>>> import numpy as np
>>> np.set_printoptions(precision=2, suppress=True, linewidth=120)
>>> def rd(a):
...     return np.round(a, 2) + 0
... 
>>> feats = np.loadtxt("out15.csv", delimiter=",")
>>> rd(feats)
array([[ 0.31,  0.87,  0.49, -0.09, -0.55,  1.26, -0.29,  0.4 , -0.88],
       [ 1.24,  0.7 ,  0.53,  0.25,  0.5 , -0.23,  0.85,  0.42,  0.66],
       [ 0.  , -0.21,  0.35, -1.28, -1.06, -0.44,  0.93,  0.02, -0.13],
       [-0.74, -0.62,  0.79,  0.73,  0.25,  0.68,  1.15, -0.21, -0.16],
       [-0.74,  0.52, -0.46, -0.95,  0.67,  0.83,  0.26,  0.24,  0.89],
       [-0.62,  0.68, -0.85,  0.85, -0.83, -0.33,  0.55,  0.77,  0.12],
       [ 0.5 , -1.13, -0.57, -0.16,  0.27,  0.36,  0.14,  1.34, -0.33],
       [-0.62, -0.1 ,  1.21,  0.01, -0.15, -0.39, -0.76,  1.02,  0.6 ],
       [-0.5 ,  0.56,  0.12, -0.32,  1.02, -0.79,  0.24,  0.36, -1.22]])
>>> C2 = feats.T @ feats
>>> np.linalg.matrix_rank(C2)
np.int64(9)
>>> rd(np.linalg.eigvalsh(C2)[::-1])
array([4., 4., 4., 4., 4., 4., 4., 4., 4.])
>>> w1 = np.array([[0, 2, 1, 2, 1],
...     [1, 1, 2, 2, 2],
...     [0, 2, 2, 2, 2],
...     [2, 2, 0, 1, 2],
...     [0, 1, 0, 2, 1],
...     [0, 1, 0, 1, 1],
...     [2, 1, 1, 0, 0],
...     [2, 2, 2, 1, 0],
...     [1, 1, 1, 0, 0]])
>>> coef = np.array([9, 4, -4, -8, 6])
>>> hid = np.maximum(feats @ w1 + coef, 0)
>>> np.linalg.matrix_rank(hid)
np.int64(4)
>>> (hid > 0).astype(int)
array([[1, 1, 0, 0, 1],
       [1, 1, 1, 0, 1],
       [1, 1, 0, 0, 1],
       [1, 1, 0, 0, 1],
       [1, 1, 0, 0, 1],
       [1, 1, 0, 0, 1],
       [1, 1, 0, 0, 1],
       [1, 1, 0, 0, 1],
       [1, 1, 0, 0, 1]])
>>> C = np.array([[-2, 1], [-1, -1], [0, 2], [2, -2], [-2, 2]])
>>> w1 @ C
array([[ 0, -2],
       [-3,  4],
       [-2,  2],
       [-8,  2],
       [ 1, -3],
       [-1, -1],
       [-5,  3],
       [-4,  2],
       [-3,  2]])
>>> (hid @ C).round(6).argmax(axis=1)
array([1, 1, 1, 1, 1, 1, 1, 1, 1])
